$ ipython --no-banner

In [1]: import numpy as np

In [2]: np.set_printoptions(precision=3, suppress=True, linewidth=120)

In [3]: def rd(a):
   ...:     return np.round(a, 3) + 0
   ...: 

In [4]: B = np.array([[2, -1, 2], [-2, 3, -3], [2, -1, -3]])

In [5]: arr = np.triu(B, 1)

In [6]: arr
Out[6]: 
array([[ 0, -1,  2],
       [ 0,  0, -3],
       [ 0,  0,  0]])

In [7]: [round(float(x), 3) for x in np.linalg.svd(arr, compute_uv=False)[:3]]
Out[7]: [3.65, 0.822, 0.0]

In [8]: np.linalg.cond(arr) > 100
Out[8]: np.True_

In [9]: rd(np.trace(np.linalg.pinv(arr) @ arr))
Out[9]: np.float64(2.0)

In [10]: np.linalg.lstsq(arr[:-1].T, arr[-1])[2]
Out[10]: np.int32(2)

In [11]: arr.sum(axis=1)
Out[11]: array([ 1, -3,  0])

In [12]: rd(np.linalg.svd(arr, compute_uv=False))
Out[12]: array([3.65 , 0.822, 0.   ])

In [13]: arr - arr[0]
Out[13]: 
array([[ 0,  0,  0],
       [ 0,  1, -5],
       [ 0,  1, -2]])

In [14]: np.abs(arr).max()
Out[14]: np.int64(3)

In [15]: def softmax(z):
    ...:     e = np.exp(z - z.max(axis=-1, keepdims=True))
    ...:     return e / e.sum(axis=-1, keepdims=True)
    ...: 

In [16]: rd(softmax(arr[0]))
Out[16]: array([0.114, 0.042, 0.844])

In [17]: rd(softmax(arr[0] + 5))
Out[17]: array([0.114, 0.042, 0.844])

In [18]: scores = arr @ arr.T / np.sqrt(3)

In [19]: rd(softmax(scores)[0] @ arr)
Out[19]: array([ 0.   , -0.946,  1.886])

In [20]: rd(softmax(scores))
Out[20]: 
array([[0.946, 0.002, 0.053],
       [0.   , 0.994, 0.006],
       [0.333, 0.333, 0.333]])

In [21]: r0 = np.array([2, 0, 1])

In [22]: np.array([np.convolve(row, r0, "same") for row in arr])
Out[22]: 
array([[-2,  4, -1],
       [ 0, -6,  0],
       [ 0,  0,  0]])

In [23]: np.correlate(arr[0], arr[2], "full")
Out[23]: array([0, 0, 0, 0, 0])

In [24]: m1 = np.load("test3.npy")

In [25]: m1
Out[25]: 
array([[0.5 , 0.5 , 0.  , 0.  , 0.  , 0.  , 0.  , 0.  ],
       [0.25, 0.5 , 0.  , 0.  , 0.  , 0.25, 0.  , 0.  ],
       [0.  , 0.  , 0.5 , 0.  , 0.  , 0.5 , 0.  , 0.  ],
       [0.  , 0.25, 0.  , 0.25, 0.25, 0.  , 0.25, 0.  ],
       [0.  , 0.  , 0.  , 0.  , 1.  , 0.  , 0.  , 0.  ],
       [0.  , 0.  , 0.25, 0.25, 0.  , 0.25, 0.25, 0.  ],
       [0.2 , 0.  , 0.  , 0.2 , 0.2 , 0.  , 0.2 , 0.2 ],
       [0.  , 0.5 , 0.  , 0.  , 0.  , 0.  , 0.  , 0.5 ]])

In [26]: # a transition matrix

In [27]: rank = np.linalg.matrix_rank(m1)

In [28]: rank
Out[28]: np.int64(7)

In [29]: null = np.linalg.svd(m1)[2][rank:].T

In [30]: [int(np.linalg.matrix_rank(m1[:, :j + 1])) for j in range(8)]
Out[30]: [1, 2, 3, 4, 5, 6, 6, 7]
